% ipython --no-banner

In [1]: import numpy as np

In [2]: import numpy.linalg as la

In [3]: np.set_printoptions(precision=2, suppress=True, linewidth=160, legacy="1.25")

In [4]: feats = np.loadtxt("w.csv", delimiter=",")

In [5]: feats.round(2) + 0
Out[5]: 
array([[-0.54, -0.29,  1.18,  0.56, -0.07, -1.12, -0.35, -0.34,  1.17, -0.67,  0.19, -0.06],
       [-0.29, -0.76, -1.08,  0.79, -0.04, -0.91, -0.18, -0.25, -0.42, -0.61, -0.09,  0.42],
       [ 1.18, -1.08, -0.04, -0.05, -0.07,  0.6 ,  0.96, -0.06, -0.12,  0.41, -0.29, -0.23],
       [ 0.56,  0.79, -0.05,  0.59, -0.57,  0.15,  0.93, -0.18, -0.68, -0.19, -0.34, -0.08],
       [-0.07, -0.04, -0.07, -0.57,  0.65,  0.22, -0.33, -1.49,  0.  , -0.15,  0.48,  1.18],
       [-1.12, -0.91,  0.6 ,  0.15,  0.22, -0.77, -0.17,  0.65, -0.41,  0.47, -0.03, -0.04],
       [-0.35, -0.18,  0.96,  0.93, -0.33, -0.17,  1.36, -0.63, -0.68, -0.08, -0.38,  0.51],
       [-0.34, -0.25, -0.06, -0.18, -1.49,  0.65, -0.63, -1.11, -0.64, -0.18,  0.19,  0.51],
       [ 1.17, -0.42, -0.12, -0.68,  0.  , -0.41, -0.68, -0.64,  0.08,  0.03,  0.49, -0.11],
       [-0.67, -0.61,  0.41, -0.19, -0.15,  0.47, -0.08, -0.18,  0.03,  0.26,  0.02,  0.3 ],
       [ 0.19, -0.09, -0.29, -0.34,  0.48, -0.03, -0.38,  0.19,  0.49,  0.02,  0.15, -0.11],
       [-0.06,  0.42, -0.23, -0.08,  1.18, -0.04,  0.51,  0.51, -0.11,  0.3 , -0.11,  0.12]])

In [6]: left, sv, Vh = la.svd(feats)

In [7]: evecs = Vh[:(sv > 1e-8).sum()]

In [8]: rng = np.random.default_rng(4104)

In [9]: x = feats[11] + -2 * feats[8] + rng.integers(2) * np.eye(12)[4]

In [10]: x
Out[10]: array([-2.4 ,  1.27,  0.02,  1.27,  1.17,  0.78,  1.86,  1.79, -0.28,  0.25, -1.09,  0.34])

In [11]: la.matrix_rank(np.vstack([feats, x]))
Out[11]: 8

In [12]: print(np.diag(evecs.T @ evecs))
[0.87 0.98 0.88 0.49 0.83 0.83 0.68 0.68 0.84 0.37 0.14 0.41]

In [13]: round(la.norm(x - evecs.T @ evecs @ x), 2)
Out[13]: 0.0

In [14]: np.round(evecs.T @ evecs, 2) + 0
Out[14]: 
array([[ 0.87,  0.  , -0.09, -0.12, -0.01, -0.06,  0.14, -0.14,  0.02,  0.  ,  0.04, -0.22],
       [ 0.  ,  0.98,  0.03, -0.02,  0.03,  0.04,  0.  ,  0.03, -0.05, -0.11,  0.03, -0.03],
       [-0.09,  0.03,  0.88, -0.06, -0.08, -0.1 ,  0.14, -0.1 ,  0.11,  0.16,  0.06, -0.08],
       [-0.12, -0.02, -0.06,  0.49, -0.13, -0.19,  0.27,  0.04,  0.03, -0.26, -0.18,  0.01],
       [-0.01,  0.03, -0.08, -0.13,  0.83, -0.14,  0.15,  0.08,  0.14,  0.11,  0.05,  0.19],
       [-0.06,  0.04, -0.1 , -0.19, -0.14,  0.83,  0.14, -0.02,  0.13,  0.12, -0.1 ,  0.08],
       [ 0.14,  0.  ,  0.14,  0.27,  0.15,  0.14,  0.68,  0.  , -0.09,  0.04, -0.22,  0.06],
       [-0.14,  0.03, -0.1 ,  0.04,  0.08, -0.02,  0.  ,  0.68,  0.02,  0.17, -0.13, -0.36],
       [ 0.02, -0.05,  0.11,  0.03,  0.14,  0.13, -0.09,  0.02,  0.84, -0.25,  0.  , -0.11],
       [ 0.  , -0.11,  0.16, -0.26,  0.11,  0.12,  0.04,  0.17, -0.25,  0.37,  0.02, -0.06],
       [ 0.04,  0.03,  0.06, -0.18,  0.05, -0.1 , -0.22, -0.13,  0.  ,  0.02,  0.14,  0.04],
       [-0.22, -0.03, -0.08,  0.01,  0.19,  0.08,  0.06, -0.36, -0.11, -0.06,  0.04,  0.41]])

In [15]: x = np.array([-2, 0, -1, -2, -2, 0, -2, 2, -1, 1, 2, 0])

In [16]: a = np.maximum(feats @ x, 0)

In [17]: np.maximum(feats @ (3 * x), 0)
Out[17]: array([ 0.  ,  0.  ,  0.  ,  0.  ,  0.  , 10.05,  0.  , 11.89,  0.39,  5.03,  1.81,  0.  ])

In [18]: left, sv, Vh = la.svd(feats)

In [19]: np.argmax(sv[:-1] / (sv[1:] + 1e-6)) + 1
Out[19]: 8

In [20]: other = left[:, :8] @ np.diag(sv[:8]) @ Vh[:8]

In [21]: la.matrix_rank(feats, rtol=0.05)
Out[21]: 8

In [22]: round(la.norm(feats - other, 2), 2), round(sv[8], 2)
Out[22]: (0.0, 0.0)
